In [1]: import numpy as np

In [2]: np.set_printoptions(precision=2, suppress=True, linewidth=100, sign=" ")

In [3]: F = np.loadtxt("dump.csv", delimiter=",")

In [4]: F
Out[4]: 
array([[-0.5 ,  0.  ,  0.  ,  0.87],
       [ 0.  ,  1.  ,  0.  ,  0.  ],
       [ 0.  ,  0.  ,  1.  ,  0.  ],
       [-0.87,  0.  ,  0.  , -0.5 ]])

In [5]: out = F / np.sqrt((F ** 2).mean(axis=1, keepdims=True))

In [6]: np.linalg.norm(out, axis=1)
Out[6]: array([ 2.,  2.,  2.,  2.])

In [7]: x0 = np.array([1, 3, -3, -3])

In [8]: 4 - np.linalg.matrix_rank(F - np.eye(4), tol=1e-8)
Out[8]: np.int64(2)

In [9]: round(np.linalg.det(F), 2)
Out[9]: np.float64(1.0)

In [10]: np.sort(np.abs(np.degrees(np.angle(np.linalg.eigvals(F)))))
Out[10]: array([   0.,    0.,  120.,  120.])

In [11]: np.round(np.linalg.norm(x0), 2), round(float(np.linalg.norm(F @ x0)), 2)
Out[11]: (np.float64(5.29), 5.29)

In [12]: np.abs(np.linalg.eigvals(F))
Out[12]: array([ 1.,  1.,  1.,  1.])

In [13]: P = np.triu(np.array([[0, -3, -1, 1], [3, 2, 0, -2], [2, -1, 2, 2], [1, 2, 0, 1]]), 1) + np.eye(4)

In [14]: out = P @ F @ np.linalg.inv(P)

In [15]: np.round(np.linalg.det(out), 2)
Out[15]: np.float64(1.0)

In [16]: P @ F - F @ P
Out[16]: 
array([[-0.87, -4.5 , -1.5 ,  0.  ],
       [ 1.73,  0.  ,  0.  ,  3.  ],
       [-1.73,  0.  ,  0.  , -3.  ],
       [ 0.  , -2.6 , -0.87,  0.87]])

In [17]: np.round(np.poly(out), 2) + 0
Out[17]: array([ 1., -1.,  0., -1.,  1.])

In [18]: np.trace(out), np.round(np.trace(F), 2)
Out[18]: (np.float64(1.0), np.float64(1.0))

In [19]: out
Out[19]: 
array([[-1.37, -7.1 , -2.37, -7.73],
       [ 1.73,  6.2 ,  1.73,  8.2 ],
       [-1.73, -5.2 , -0.73, -8.2 ],
       [-0.87, -2.6 , -0.87, -3.1 ]])
